$ ipython --no-banner

In [1]: import numpy as np

In [2]: np.set_printoptions(suppress=True, linewidth=140)

In [3]: Q, _ = np.linalg.qr(np.array([[0.1, 1.5, 0.3], [-1.9, -0.9, 1.7], [0.1, 2.2, 0.1]]))

In [4]: X = -2 * Q

In [5]: X.round(2)
Out[5]: 
array([[ 0.1 ,  1.11,  1.66],
       [-1.99,  0.15,  0.03],
       [ 0.1 ,  1.65, -1.12]])

In [6]: x0 = np.array([3, 2, 1])

In [7]: a = np.maximum(X @ x0, 0)

In [8]: np.round(X * (a > 1e-9)[:, None], 2)
Out[8]: 
array([[ 0.1 ,  1.11,  1.66],
       [-0.  ,  0.  ,  0.  ],
       [ 0.1 ,  1.65, -1.12]])

In [9]: a.round(2)
Out[9]: array([4.2 , 0.  , 2.51])

In [10]: np.round(np.maximum(X @ x0, 0) - np.maximum(-X @ x0, 0), 2)
Out[10]: array([ 4.2 , -5.66,  2.51])

In [11]: np.round(np.maximum(X @ (3 * x0), 0), 2)
Out[11]: array([12.6 ,  0.  ,  7.52])

In [12]: np.flatnonzero(a > 1e-9)
Out[12]: array([0, 2])

In [13]: A2 = np.array([[1, 1], [1, -1]])

In [14]: rng = np.random.default_rng(826)

In [15]: A = np.kron(A2, np.kron(A2, A2))[rng.permutation(8)][:6]

In [16]: A
Out[16]: 
array([[ 1, -1,  1, -1,  1, -1,  1, -1],
       [ 1, -1,  1, -1, -1,  1, -1,  1],
       [ 1,  1,  1,  1, -1, -1, -1, -1],
       [ 1, -1, -1,  1, -1,  1,  1, -1],
       [ 1,  1, -1, -1, -1, -1,  1,  1],
       [ 1, -1, -1,  1,  1, -1, -1,  1]])

In [17]: A2 = np.array([[0, 2], [-3, 0], [-2, 0], [-2, -3], [1, 3], [1, -3], [2, 1], [2, -1]])

In [18]: np.linalg.matrix_rank(np.vstack([A, A2.T]))
Out[18]: np.int64(8)

In [19]: np.einsum("ij,ij->i", A, A)
Out[19]: array([8, 8, 8, 8, 8, 8])

In [20]: np.einsum("ik,kj->ij", A, A2)
Out[20]: 
array([[  3,  13],
       [  3,  -3],
       [-13,  -1],
       [  3,  -5],
       [  3,   5],
       [  3,   3]])

In [21]: np.einsum("ij->j", A)
Out[21]: array([ 6, -2,  0,  0, -2, -2,  0,  0])

In [22]: A @ A2
Out[22]: 
array([[  3,  13],
       [  3,  -3],
       [-13,  -1],
       [  3,  -5],
       [  3,   5],
       [  3,   3]])

In [23]: A2.T @ A.T
Out[23]: 
array([[  3,   3, -13,   3,   3,   3],
       [ 13,  -3,  -1,  -5,   5,   3]])

In [24]: data = np.load("m.npy")

In [25]: data
Out[25]: 
array([[4., 1., 0., 0., 0., 0., 0., 0., 0., 0.],
       [0., 4., 1., 0., 0., 0., 0., 0., 0., 0.],
       [0., 0., 4., 1., 0., 0., 0., 0., 0., 0.],
       [0., 0., 0., 4., 1., 0., 0., 0., 0., 0.],
       [0., 0., 0., 0., 4., 1., 0., 0., 0., 0.],
       [0., 0., 0., 0., 0., 4., 1., 0., 0., 0.],
       [0., 0., 0., 0., 0., 0., 4., 1., 0., 0.],
       [0., 0., 0., 0., 0., 0., 0., 4., 1., 0.],
       [0., 0., 0., 0., 0., 0., 0., 0., 4., 1.],
       [0., 0., 0., 0., 0., 0., 0., 0., 0., 4.]])

In [26]: # triangular: eigenvalues sit on the diagonal

In [27]: u, g = data[8], data[2]

In [28]: u @ g
Out[28]: np.float64(0.0)

In [29]: u @ u
Out[29]: np.float64(17.0)

In [30]: pr = (u @ g) / (u @ u) * u

In [31]: pr
Out[31]: array([0., 0., 0., 0., 0., 0., 0., 0., 0., 0.])

In [32]: g - pr
Out[32]: array([0., 0., 4., 1., 0., 0., 0., 0., 0., 0.])

In [33]: np.outer(u, g)
Out[33]: 
array([[ 0.,  0.,  0.,  0.,  0.,  0.,  0.,  0.,  0.,  0.],
       [ 0.,  0.,  0.,  0.,  0.,  0.,  0.,  0.,  0.,  0.],
       [ 0.,  0.,  0.,  0.,  0.,  0.,  0.,  0.,  0.,  0.],
       [ 0.,  0.,  0.,  0.,  0.,  0.,  0.,  0.,  0.,  0.],
       [ 0.,  0.,  0.,  0.,  0.,  0.,  0.,  0.,  0.,  0.],
       [ 0.,  0.,  0.,  0.,  0.,  0.,  0.,  0.,  0.,  0.],
       [ 0.,  0.,  0.,  0.,  0.,  0.,  0.,  0.,  0.,  0.],
       [ 0.,  0.,  0.,  0.,  0.,  0.,  0.,  0.,  0.,  0.],
       [ 0.,  0., 16.,  4.,  0.,  0.,  0.,  0.,  0.,  0.],
       [ 0.,  0.,  4.,  1.,  0.,  0.,  0.,  0.,  0.,  0.]])

In [34]: np.linalg.matrix_rank(np.outer(u, g))
Out[34]: np.int64(1)

In [35]: (g - pr) @ u
Out[35]: np.float64(0.0)
